% ipython --no-banner

In [1]: import numpy as np

In [2]: from numpy import linalg as LA

In [3]: np.set_printoptions(precision=4, suppress=True, linewidth=100)

In [4]: def tidy(a):
   ...:     return np.round(a, 4) + 0
   ...: 

In [5]: A = np.loadtxt("out16.csv", delimiter=",")

In [6]: tidy(A)
Out[6]: 
array([[ 0.7477, -0.4774,  0.895 , -0.1066,  0.5642, -0.3932, -0.0429, -0.0009, -0.2596,  1.2221,
         0.1831,  0.4206,  0.2447, -0.0615,  0.3014],
       [ 0.0498,  0.1411, -0.0673, -0.7294,  0.1308, -0.4135, -1.1312,  0.8402, -0.1413, -0.1408,
        -0.1145, -0.3374,  0.6509,  0.7726, -0.2826],
       [-1.0966, -0.4603,  0.1757,  0.0217,  0.0971,  0.7935,  0.1575,  1.0305,  0.0677,  0.3319,
         0.0164,  0.0704,  0.1603, -0.0181,  0.8261],
       [ 0.3489,  0.2394, -0.4941,  0.3852,  0.4932, -0.0169,  0.3891,  0.325 ,  0.131 ,  0.4973,
         0.7237, -1.4089, -0.2704,  0.2576,  0.1234],
       [ 0.5981, -0.4518, -0.0833, -0.135 ,  0.7629,  0.9891,  0.1664, -0.1145,  0.1948, -0.5615,
        -0.0276, -0.1727,  1.0393, -0.473 , -0.3522],
       [ 0.7975, -0.0869, -0.8026,  0.1919,  0.1369,  0.2398, -0.131 ,  0.1464, -0.8418, -0.4543,
         0.0016,  0.5454, -0.2719,  0.4408,  1.0392],
       [ 0.4984, -0.1354,  0.2242,  0.3085, -0.443 , -0.927 ,  0.3728,  0.9695,  0.3801, -0.6706,
         0.0556, -0.0534,  0.2839, -0.8011,  0.3616],
       [-0.2492, -0.6556, -0.2822,  0.684 ,  0.6137, -0.1501, -1.1556,  0.0999,  0.1037, -0.117 ,
         0.3818,  0.1697, -0.6592, -0.6747, -0.3568],
       [ 0.1495, -0.0755,  0.8657, -0.5152,  0.3762,  0.179 ,  0.138 ,  0.0341,  0.6026, -0.8248,
         0.8261,  0.2158, -0.7536,  0.6412,  0.1082],
       [-0.5483, -0.1553, -0.7383, -0.1486,  0.3578, -0.7492,  0.134 , -0.6296,  0.6619,  0.0186,
         0.6663,  0.4288,  0.7829,  0.2215,  0.5254],
       [ 0.    ,  0.8978,  0.6859,  0.5671, -0.3087,  0.3585, -0.8472, -0.4879,  0.0126, -0.1414,
         0.4398, -0.294 ,  0.5087, -0.2685,  0.769 ],
       [-0.3988,  0.2679,  0.4814,  0.9956,  1.0023, -0.4559,  0.3306,  0.0023, -0.2434, -0.4471,
        -0.7493, -0.0001,  0.1952,  0.6015, -0.0646],
       [ 0.1994, -1.1815,  0.1775,  0.7716, -0.8981,  0.105 , -0.1349, -0.2717,  0.2485, -0.0386,
         0.0205, -0.3007,  0.2889,  0.8835, -0.0988],
       [-0.4984, -0.6627,  0.3304, -0.5523,  0.0329, -0.4218,  0.123 , -0.5129, -1.1581, -0.4912,
         0.226 , -0.7791,  0.015 , -0.3534,  0.2745],
       [-0.1994,  0.2836,  0.0301,  0.4349, -0.2474,  0.0904,  0.3545,  0.4118, -0.8518, -0.0259,
         1.1606,  0.5883,  0.4324,  0.1336, -0.8373]])

In [7]: vec = np.array([2, 3, 2, 0, 3, 1, 0, 0, 0, 1, 3, 3, 0, 1, 2])

In [8]: a = np.maximum(A @ vec, 0)

In [9]: np.flatnonzero(a > 1e-9)
Out[9]: array([ 0,  2,  3,  4,  5,  8,  9, 10, 11, 14])

In [10]: tidy(np.maximum(A @ (3 * vec), 0))
Out[10]: 
array([20.181 ,  0.    ,  0.2658,  2.5097,  1.8376, 12.2562,  0.    ,  0.    , 18.8105,  5.5834,
       15.1902,  3.8909,  0.    ,  0.    , 10.6214])
